>>> import numpy as np
>>> np.set_printoptions(precision=1, suppress=True, linewidth=100, sign=" ")
>>> arr = np.tril(np.array([[5, 5, 9, 4], [3, 0, 2, 0], [9, 1, 5, 2], [1, 4, 5, 2]]), -1) + np.eye(4, dtype=int)
>>> print(arr)
[[ 1  0  0  0]
 [ 3  1  0  0]
 [ 9  1  1  0]
 [ 1  4  5  1]]
>>> # triangular, det is the product of the diagonal
>>> Q = arr.astype(float).copy()
>>> for j in range(4):
...     Q[:, j] -= Q[:, :j] @ (Q[:, :j].T @ Q[:, j])
...     Q[:, j] /= np.linalg.norm(Q[:, j])
... 
>>> print(Q.round(1) + 0)
[[ 0.1  0.   0.1  1. ]
 [ 0.3  0.1 -0.9  0. ]
 [ 0.9 -0.1  0.3 -0.1]
 [ 0.1  1.   0.2  0. ]]
>>> print(np.round(Q.T @ arr, 1) + 0)
[[ 9.6  1.7  1.5  0.1]
 [ 0.   3.9  4.8  1. ]
 [ 0.   0.   1.1  0.2]
 [ 0.   0.   0.   0. ]]
>>> print(np.round(Q.T @ Q, 1) + 0)
[[ 1.  0.  0.  0.]
 [ 0.  1.  0.  0.]
 [ 0.  0.  1.  0.]
 [ 0.  0.  0.  1.]]
>>> print(np.argsort(-np.linalg.norm(arr, axis=0).round(6), kind="stable")[:3])
[ 0  2  1]
>>> print(round(np.log10(np.linalg.cond(arr))))
3
>>> P = np.triu(np.array([[3, 5, 3, 5], [3, 1, 5, 3], [5, 3, 5, 5], [1, 2, 1, 3]]), 1) + np.eye(4)
>>> Y = P @ arr @ np.linalg.inv(P)
>>> print(P @ arr - arr @ P)
[[ 47.  23.  25.   0.]
 [ 48.   2.   6. -15.]
 [  5. -25.  -7. -48.]
 [  0.  -5. -23. -42.]]
>>> print(np.trace(Y), np.trace(arr))
4.0 4
>>> m1 = np.loadtxt("test9.csv", delimiter=",")
>>> print(m1)
[[ 1. -1.  1. -1. -1.  1. -1.  1.]
 [ 1.  1.  1.  1. -1. -1. -1. -1.]
 [ 1. -1. -1.  1.  1. -1. -1.  1.]]
>>> vec = np.array([1, 1, 2, 1, 0, 1, 3, 1])
>>> h1 = np.maximum(m1 @ vec, 0)
>>> print(np.maximum(m1 @ vec, 0) - np.maximum(-m1 @ vec, 0))
[ 0.  0. -4.]
>>> print(m1 * (h1 > 1e-9)[:, None])
[[ 0. -0.  0. -0. -0.  0. -0.  0.]
 [ 0.  0.  0.  0. -0. -0. -0. -0.]
 [ 0. -0. -0.  0.  0. -0. -0.  0.]]
>>> Y = arr / np.sqrt((arr ** 2).mean(axis=1, keepdims=True))
>>> print(Y[1])
[ 1.9  0.6  0.   0. ]
>>> print(np.linalg.norm(Y, axis=1))
[ 2.  2.  2.  2.]
>>> print(np.linalg.matrix_rank(Y) == np.linalg.matrix_rank(arr))
True
